>>> import numpy as np
>>> from numpy import linalg as LA
>>> np.set_printoptions(suppress=True, linewidth=120)
>>> W0 = np.loadtxt("arr.csv", delimiter=",")
>>> W0
array([[  1.131,  -1.78 ,  -2.011,   3.923,  -1.985,   3.982,   2.128,   7.129,  26.073, -13.012,   6.035,  -8.896],
       [ 22.201,   3.971,   9.996,  30.967, -11.836,  14.983, -23.105,  13.888,   8.904,  10.095,  -5.014,  -6.972],
       [ 16.978,  -4.014,  10.011,  17.031, -14.009,   6.969, -12.875,  11.055,   2.966,   4.884,   0.933,  -8.173],
       [  2.09 ,   2.136,  -1.896,   7.858,   0.085,   5.883,  -1.903,   5.951,  21.955,  -8.304,   1.909,  -6.041],
       [ 11.101,   7.93 ,   1.738,  22.973,  -2.014,  12.962, -14.848,   8.989,  17.067,   3.105,  -5.009,  -4.027],
       [-10.849,  -7.949,  -4.113, -19.872,   2.048,  -9.911,  16.039,  -5.123,   0.055, -11.044,   7.798,  -0.991],
       [ 18.894, -14.045,  16.095,   7.01 , -21.883,  -0.772,  -8.969,   9.221, -16.908,   9.201,   4.889,  -8.031],
       [ -5.935,  -2.94 ,  -0.953, -12.038,   1.975,  -7.163,   7.146,  -6.091, -13.148,   0.896,   0.977,   4.036]])
>>> U, s, Vt = LA.svd(W0)
>>> s.round(3)
array([86.73 , 51.678, 32.189,  0.47 ,  0.395,  0.266,  0.249,  0.115])
>>> np.argmax(s[:-1] / (s[1:] + 1e-6)) + 1
np.int64(3)
>>> A2 = U[:, :3] @ np.diag(s[:3]) @ Vt[:3]
>>> round(LA.norm(W0 - A2, 2), 3), round(s[3], 3)
(np.float64(0.47), np.float64(0.47))
>>> LA.matrix_rank(W0, rtol=0.05)
np.int64(3)
>>> x = np.array([-5, -1, -6, 7, 2, 7, -2, 9, 1, 3, -9, 8])
>>> np.round(W0 @ (2 * x), 3)
array([ -37.97 ,  645.534,  136.244,  168.092,  646.996, -613.77 , -347.444, -296.4  ])
>>> LA.norm(W0 @ x) <= LA.norm(W0, 2) * LA.norm(x) + 1e-9
np.True_
>>> (W0 @ x).argmax()
np.int64(4)
>>> np.sign((W0 @ x).round(6))
array([-1.,  1.,  1.,  1.,  1., -1., -1., -1.])
>>> np.round(W0 @ np.ones(12), 3)
array([ 22.717,  68.078,  31.756,  29.723,  59.967, -43.912,  -5.298, -33.238])
>>> np.round(W0 @ x, 3)
array([ -18.985,  322.767,   68.122,   84.046,  323.498, -306.885, -173.722, -148.2  ])
>>> np.round((W0 * x).sum(axis=1), 3)
array([ -18.985,  322.767,   68.122,   84.046,  323.498, -306.885, -173.722, -148.2  ])
>>> feats = np.loadtxt("run6.csv", delimiter=",")
>>> feats
array([[ 0.726,  0.43 , -0.923],
       [-0.197, -0.1  ,  0.336],
       [ 0.414,  0.217, -0.647],
       [-0.08 , -0.04 ,  0.139],
       [-0.508, -0.273,  0.753],
       [ 0.38 ,  0.197, -0.604],
       [ 0.664,  0.38 , -0.885],
       [ 0.617,  0.345, -0.851],
       [-0.565, -0.31 ,  0.808],
       [-0.235, -0.119,  0.397],
       [ 0.414,  0.217, -0.647],
       [-0.197, -0.1  ,  0.336],
       [ 0.345,  0.178, -0.558],
       [-0.235, -0.119,  0.397],
       [ 0.565,  0.31 , -0.808],
       [-0.235, -0.119,  0.397],
       [ 0.119,  0.06 , -0.207],
       [-0.08 , -0.04 ,  0.139],
       [ 0.235,  0.119, -0.397],
       [ 0.446,  0.235, -0.686],
       [-0.235, -0.119,  0.397],
       [ 0.345,  0.178, -0.558],
       [ 0.197,  0.1  , -0.336],
       [-0.617, -0.345,  0.851],
       [ 0.08 ,  0.04 , -0.139],
       [ 0.235,  0.119, -0.397],
       [ 0.197,  0.1  , -0.336],
       [-0.592, -0.327,  0.831],
       [ 0.38 ,  0.197, -0.604],
       [-0.617, -0.345,  0.851],
       [-0.04 , -0.02 ,  0.07 ],
       [-0.617, -0.345,  0.851],
       [ 0.345,  0.178, -0.558],
       [-0.08 , -0.04 ,  0.139],
       [ 0.273,  0.139, -0.454],
       [ 0.04 ,  0.02 , -0.07 ],
       [-0.119, -0.06 ,  0.207]])
>>> blk = np.stack([feats, -1 * feats, feats[::-1]])
>>> np.round(np.einsum("bij,cij->bc", blk, blk), 3)
array([[ 19.046, -19.046,  -4.395],
       [-19.046,  19.046,   4.395],
       [ -4.395,   4.395,  19.046]])
>>> (blk @ feats.T).shape
(3, 37, 37)
>>> cen = feats - feats.mean(axis=0)
>>> U, s, Vt = LA.svd(cen, full_matrices=False)
>>> np.searchsorted(np.cumsum(s ** 2) / (s ** 2).sum(), 0.9) + 1
np.int64(1)
>>> LA.matrix_rank(cen)
np.int64(3)
>>> np.round(Vt[0] * np.sign(Vt[0, np.abs(Vt[0]).argmax()]), 3)
array([-0.54 , -0.295,  0.789])
>>> round((s ** 2).sum() ** 2 / (s ** 4).sum(), 3)
np.float64(1.005)
>>> np.round(s ** 2 / (s ** 2).sum(), 3) + 0
array([0.998, 0.002, 0.   ])
>>> np.round(np.abs(Vt[-1]), 3)
array([0.631, 0.761, 0.148])
>>> np.abs(U[:, 0]).argmax()
np.int64(23)
>>> np.abs(Vt[0]).argmax()
np.int64(2)
>>> np.round(cen.mean(axis=0), 3) + 0
array([0., 0., 0.])
>>> A = np.array([[0, 2, 2, 1, 0, 1, 0, 1],
...     [2, 0, 2, 2, 1, 0, 1, 0],
...     [2, 2, 0, 2, 2, 1, 0, 1],
...     [1, 2, 2, 0, 2, 2, 1, 0],
...     [0, 1, 2, 2, 0, 2, 2, 1],
...     [1, 0, 1, 2, 2, 0, 2, 2],
...     [0, 1, 0, 1, 2, 2, 0, 2],
...     [1, 0, 1, 0, 1, 2, 2, 0]])
>>> A
array([[0, 2, 2, 1, 0, 1, 0, 1],
       [2, 0, 2, 2, 1, 0, 1, 0],
       [2, 2, 0, 2, 2, 1, 0, 1],
       [1, 2, 2, 0, 2, 2, 1, 0],
       [0, 1, 2, 2, 0, 2, 2, 1],
       [1, 0, 1, 2, 2, 0, 2, 2],
       [0, 1, 0, 1, 2, 2, 0, 2],
       [1, 0, 1, 0, 1, 2, 2, 0]])
>>> # symmetric
>>> round(float(LA.eigvalsh(A).min()), 3)
-3.493
>>> try:
...     LA.cholesky(A)
... except LA.LinAlgError as e:
...     print(repr(e))
... 
LinAlgError('Matrix is not positive definite')
>>> (A + A.T) / 2
array([[0., 2., 2., 1., 0., 1., 0., 1.],
       [2., 0., 2., 2., 1., 0., 1., 0.],
       [2., 2., 0., 2., 2., 1., 0., 1.],
       [1., 2., 2., 0., 2., 2., 1., 0.],
       [0., 1., 2., 2., 0., 2., 2., 1.],
       [1., 0., 1., 2., 2., 0., 2., 2.],
       [0., 1., 0., 1., 2., 2., 0., 2.],
       [1., 0., 1., 0., 1., 2., 2., 0.]])
>>> np.trace(A)
np.int64(0)
>>> A @ A
array([[11,  6,  8, 10, 11,  6,  7,  4],
       [ 6, 14, 10,  9, 10, 12,  4,  7],
       [ 8, 10, 18, 12,  9, 12, 12,  6],
       [10,  9, 12, 18, 12,  9, 10, 11],
       [11, 10,  9, 12, 18, 12,  9, 10],
       [ 6, 12, 12,  9, 12, 18, 10,  8],
       [ 7,  4, 12, 10,  9, 10, 14,  6],
       [ 4,  7,  6, 11, 10,  8,  6, 11]])
>>> vals, evecs = LA.eigvalsh(A)
Traceback (most recent call last):
  File "<python-input-43>", line 1, in <module>
    vals, evecs = LA.eigvalsh(A)
    ^^^^^^^^^^^
ValueError: too many values to unpack (expected 2)
>>> vals, evecs = LA.eigh(A)
>>> np.round(np.abs(evecs[:, -1]), 3)
array([0.28 , 0.322, 0.391, 0.405, 0.405, 0.391, 0.322, 0.28 ])
>>> np.round(evecs.T @ A @ evecs, 3) + 0
array([[-3.493,  0.   ,  0.   ,  0.   ,  0.   ,  0.   ,  0.   ,  0.   ],
       [ 0.   , -3.48 ,  0.   ,  0.   ,  0.   ,  0.   ,  0.   ,  0.   ],
       [ 0.   ,  0.   , -2.766,  0.   ,  0.   ,  0.   ,  0.   ,  0.   ],
       [ 0.   ,  0.   ,  0.   , -1.434,  0.   ,  0.   ,  0.   ,  0.   ],
       [ 0.   ,  0.   ,  0.   ,  0.   , -0.857,  0.   ,  0.   ,  0.   ],
       [ 0.   ,  0.   ,  0.   ,  0.   ,  0.   ,  0.411,  0.   ,  0.   ],
       [ 0.   ,  0.   ,  0.   ,  0.   ,  0.   ,  0.   ,  2.68 ,  0.   ],
       [ 0.   ,  0.   ,  0.   ,  0.   ,  0.   ,  0.   ,  0.   ,  8.939]])
>>> np.round(LA.eigvalsh(A + 5 * np.eye(8)), 3)
array([ 1.507,  1.52 ,  2.234,  3.566,  4.143,  5.411,  7.68 , 13.939])
>>> F = np.load("block19.npy")
>>> F
array([[ -1.5,   0.1,  -0.3,  -5. ,   0.8],
       [  0.1,  -1. ,   0.1,   2. ,  -0.4],
       [  0.6,   0.1,   1.1, -20. ,  -0.2],
       [  0.1,  -1. ,   0.7, -26. ,   1. ],
       [ -0.1,   1.4,   0.6,   7. ,   0. ],
       [ -1.2,  -1.1,   1.1,   9. ,  -0.2],
       [  1.2,  -0.5,  -1.9,   2. ,   0.7],
       [ -2.9,  -0.3,   0.5,  -6. ,   2.8]])
>>> proj = F @ LA.solve(F.T @ F, F.T)
>>> LA.matrix_rank(np.eye(8) - proj)
np.int64(3)
>>> np.allclose(proj @ proj, proj)
True
>>> np.round(proj @ F[:, 2], 3)
array([-0.3,  0.1,  1.1,  0.7,  0.6,  1.1, -1.9,  0.5])
>>> np.round(np.diag(proj), 3)
array([0.712, 0.242, 0.477, 0.641, 0.621, 0.67 , 0.764, 0.873])
>>> u = np.array([-2, 5, 3])
>>> np.polyval(u, F[3])
array([    3.48,    -4.  ,     5.52, -1479.  ,     6.  ])
>>> np.round(np.cross(F[3, :3], F[4, :3]), 3)
array([-1.58, -0.13,  0.04])
>>> np.round(np.correlate(F[3], F[4], "full"), 3)
array([   0.  ,    0.7 ,   -6.94,    4.44, -182.99,   -7.52,  -35.87,    4.  ,   -0.1 ])
>>> x = np.array([-3, 1, 2, 0, -3])
>>> rhs = F @ x
>>> rhs.round(3)
array([  1.6,   0.1,   1.1,  -2.9,   2.9,   5.3, -10. ,   1. ])
>>> np.round(LA.solve(F.T @ F, F.T @ rhs), 3) + 0
array([-3.,  1.,  2.,  0., -3.])
>>> np.round(LA.lstsq(F, rhs)[0], 3) + 0
array([-3.,  1.,  2.,  0., -3.])
>>> rng = np.random.default_rng(75)
>>> rhs = rhs + 0.3 * rng.normal(size=8)
>>> rhs.round(3)
array([ 1.267,  0.219,  1.222, -2.769,  3.053,  5.307, -9.866,  1.319])
>>> c, *_ = LA.lstsq(F, rhs)
>>> c.round()
array([-3.,  1.,  2.,  0., -3.])
>>> c.round(3)
array([-2.717,  0.948,  2.266,  0.016, -2.633])
>>> M = np.array([[5.0, 0.0, 4.0, 0.0, 0.0],
...     [0.0, 5.0, 0.0, 0.0, 0.0],
...     [4.0, 0.0, 5.0, 0.0, 0.0],
...     [0.0, 0.0, 0.0, 5.0, 4.0],
...     [0.0, 0.0, 0.0, 4.0, 5.0]])
>>> vals, evecs = LA.eigh(M)
>>> x = np.array([-1, -3, -3, 3, -2])
>>> np.abs(M).sum(axis=1).max(), np.abs(vals).max()
(np.float64(9.0), np.float64(9.0))
>>> np.round(evecs * np.maximum(vals, 0) @ evecs.T, 3)
array([[5., 0., 4., 0., 0.],
       [0., 5., 0., 0., 0.],
       [4., 0., 5., 0., 0.],
       [0., 0., 0., 5., 4.],
       [0., 0., 0., 4., 5.]])
>>> x @ M @ x / (x @ x), round(vals[0], 3), vals[-1]
(np.float64(4.25), np.float64(1.0), np.float64(9.0))
